% ipython --no-banner

In [1]: import numpy as np

In [2]: from numpy import linalg as LA

In [3]: np.set_printoptions(precision=2, suppress=True, linewidth=120, legacy="1.25")

In [4]: E = np.load("out0.npy")

In [5]: E
Out[5]: 
array([[1, 2, 0, 0, 0, 0],
       [1, 3, 0, 0, 0, 0],
       [3, 1, 0, 0, 0, 0],
       [0, 0, 1, 2, 0, 0],
       [0, 0, 1, 3, 0, 0],
       [0, 0, 3, 1, 0, 0],
       [0, 0, 0, 0, 1, 2],
       [0, 0, 0, 0, 1, 3],
       [0, 0, 0, 0, 3, 1]])

In [6]: Y = np.c_[E[:, :3] @ np.array([[8, 3, 3], [5, 3, 5], [1, 6, 2]]), np.array([0, 2, 1, 0, 1, 3, 0, 0, 0])]

In [7]: Y
Out[7]: 
array([[18,  9, 13,  0],
       [23, 12, 18,  2],
       [29, 12, 14,  1],
       [ 1,  6,  2,  0],
       [ 1,  6,  2,  1],
       [ 3, 18,  6,  3],
       [ 0,  0,  0,  0],
       [ 0,  0,  0,  0],
       [ 0,  0,  0,  0]])

In [8]: np.round(LA.norm(Y - E @ LA.lstsq(E, Y)[0], axis=0), 2) + 0
Out[8]: array([0.  , 0.  , 0.  , 1.43])

In [9]: LA.matrix_rank(Y)
Out[9]: 4

In [10]: feats = np.loadtxt("arr.csv", delimiter=",")

In [11]: feats
Out[11]: 
array([[5., 4., 2., 0.],
       [0., 2., 5., 5.],
       [0., 0., 0., 5.],
       [0., 0., 0., 1.]])

In [12]: [round(float(x), 2) for x in LA.svd(feats, compute_uv=False)[:3]]
Out[12]: [8.77, 6.3, 2.89]

In [13]: LA.matrix_rank(feats, rtol=0.1)
Out[13]: 3

In [14]: LA.cond(feats) > 100
Out[14]: True

In [15]: (feats - feats.T) / 2
Out[15]: 
array([[ 0. ,  2. ,  1. ,  0. ],
       [-2. ,  0. ,  2.5,  2.5],
       [-1. , -2.5,  0. ,  2.5],
       [ 0. , -2.5, -2.5,  0. ]])

In [16]: LA.matrix_power(feats, 3)
Out[16]: 
array([[125., 156., 190., 320.],
       [  0.,   8.,  20., 110.],
       [  0.,   0.,   0.,   5.],
       [  0.,   0.,   0.,   1.]])

In [17]: np.sort(np.abs(LA.eigvals(feats)))
Out[17]: array([0., 1., 2., 5.])

In [18]: np.allclose(feats @ feats.T, feats.T @ feats)
Out[18]: False

In [19]: round(np.abs(LA.eigvals(feats)).max(), 2)
Out[19]: 5.0

In [20]: hat = np.triu(np.array([[-1, -2, -2, -3], [2, 2, 0, 3], [0, 3, 3, -3], [2, 0, 0, -1]]), 1) + np.eye(4)

In [21]: Y = hat @ feats @ LA.inv(hat)

In [22]: np.poly(Y)
Out[22]: array([  1.,  -8.,  17., -10.,   0.])

In [23]: np.round(LA.det(Y), 2)
Out[23]: 0.0

In [24]: np.trace(Y), np.trace(feats)
Out[24]: (8.0, 8.0)

In [25]: Uu, sigma, Vh = LA.svd(feats)

In [26]: evecs = Vh[:(sigma > 1e-8).sum()]

In [27]: rng = np.random.default_rng(2923)

In [28]: x = feats[0] + 4 * feats[3] + rng.integers(2) * np.eye(4)[3]

In [29]: x
Out[29]: array([5., 4., 2., 5.])

In [30]: np.allclose(evecs.T @ evecs @ x, x)
Out[30]: True

In [31]: np.diag(evecs.T @ evecs)
Out[31]: array([0.74, 0.36, 0.9 , 1.  ])

In [32]: round(LA.norm(x - evecs.T @ evecs @ x), 2)
Out[32]: 0.0

In [33]: LA.matrix_rank(np.vstack([feats, x]))
Out[33]: 3

In [34]: J = np.load("mat.npy")

In [35]: J
Out[35]: 
array([[0., 0., 2.],
       [0., 0., 4.],
       [2., 4., 0.]])

In [36]: rank = LA.matrix_rank(J)

In [37]: rank
Out[37]: 2

In [38]: ns = LA.svd(J)[2][rank:].T

In [39]: ns.shape
Out[39]: (3, 1)

In [40]: LA.matrix_rank(J.T @ J), LA.matrix_rank(J @ J.T)
Out[40]: (2, 2)

In [41]: ns @ ns.T
Out[41]: 
array([[ 0.8, -0.4,  0. ],
       [-0.4,  0.2,  0. ],
       [ 0. ,  0. ,  0. ]])

In [42]: u = np.array([8, 2, 9, 7, 1])

In [43]: r1 = np.array([3, 3, 3, 3, 1, 1, 2, -3])

In [44]: W0 = u[:, None] + r1[None, :]

In [45]: W0
Out[45]: 
array([[11, 11, 11, 11,  9,  9, 10,  5],
       [ 5,  5,  5,  5,  3,  3,  4, -1],
       [12, 12, 12, 12, 10, 10, 11,  6],
       [10, 10, 10, 10,  8,  8,  9,  4],
       [ 4,  4,  4,  4,  2,  2,  3, -2]])

In [46]: Uu, sigma, Vh = LA.svd(W0, full_matrices=False)

In [47]: np.round(Vh @ Vh.T, 2) + 0
Out[47]: 
array([[1., 0., 0., 0., 0.],
       [0., 1., 0., 0., 0.],
       [0., 0., 1., 0., 0.],
       [0., 0., 0., 1., 0.],
       [0., 0., 0., 0., 1.]])

In [48]: sigma.round(2) + 0
Out[48]: array([50.24,  5.02,  0.  ,  0.  ,  0.  ])

In [49]: np.abs(Vh[0])
Out[49]: array([0.4 , 0.4 , 0.4 , 0.4 , 0.32, 0.32, 0.36, 0.16])

In [50]: np.abs(Uu[:, 0]).round(6).argmax()
Out[50]: 2

In [51]: np.allclose(Uu * sigma @ Vh, W0)
Out[51]: True

In [52]: np.round(Uu.T @ Uu, 2) + 0
Out[52]: 
array([[1., 0., 0., 0., 0.],
       [0., 1., 0., 0., 0.],
       [0., 0., 1., 0., 0.],
       [0., 0., 0., 1., 0.],
       [0., 0., 0., 0., 1.]])

In [53]: A = np.array([[0, 1, -3], [-1, 0, 1], [3, -1, 0]])

In [54]: A
Out[54]: 
array([[ 0,  1, -3],
       [-1,  0,  1],
       [ 3, -1,  0]])

In [55]: LA.matrix_rank(A, rtol=0.1)
Out[55]: 2

In [56]: [round(float(x), 2) for x in LA.svd(A, compute_uv=False)[:3]]
Out[56]: [3.32, 3.32, 0.0]

In [57]: np.round(LA.norm(A, 2) / LA.norm(A), 2)
Out[57]: 0.71

In [58]: M = np.array([[-0.3, 1.3, -0.6, -0.3, -0.4, 0.0, 0.9],
    ...:     [-1.9, -0.1, -0.3, -0.3, 1.4, -0.6, -1.1],
    ...:     [1.1, 0.4, -0.1, 0.5, 0.0, 0.8, 1.2],
    ...:     [0.6, 0.1, 1.0, 0.4, -0.8, 0.5, -0.1]])

In [59]: M[:, 0] *= 20

In [60]: M
Out[60]: 
array([[ -6. ,   1.3,  -0.6,  -0.3,  -0.4,   0. ,   0.9],
       [-38. ,  -0.1,  -0.3,  -0.3,   1.4,  -0.6,  -1.1],
       [ 22. ,   0.4,  -0.1,   0.5,   0. ,   0.8,   1.2],
       [ 12. ,   0.1,   1. ,   0.4,  -0.8,   0.5,  -0.1]])

In [61]: Uu, sigma, Vh = LA.svd(M)

In [62]: np.argmax(sigma[:-1] / (sigma[1:] + 1e-6)) + 1
Out[62]: 1

In [63]: Y = Uu[:, :1] @ np.diag(sigma[:1]) @ Vh[:1]

In [64]: np.round(np.abs(M - Y).max(), 2)
Out[64]: 1.32

In [65]: LA.matrix_rank(Y)
Out[65]: 1
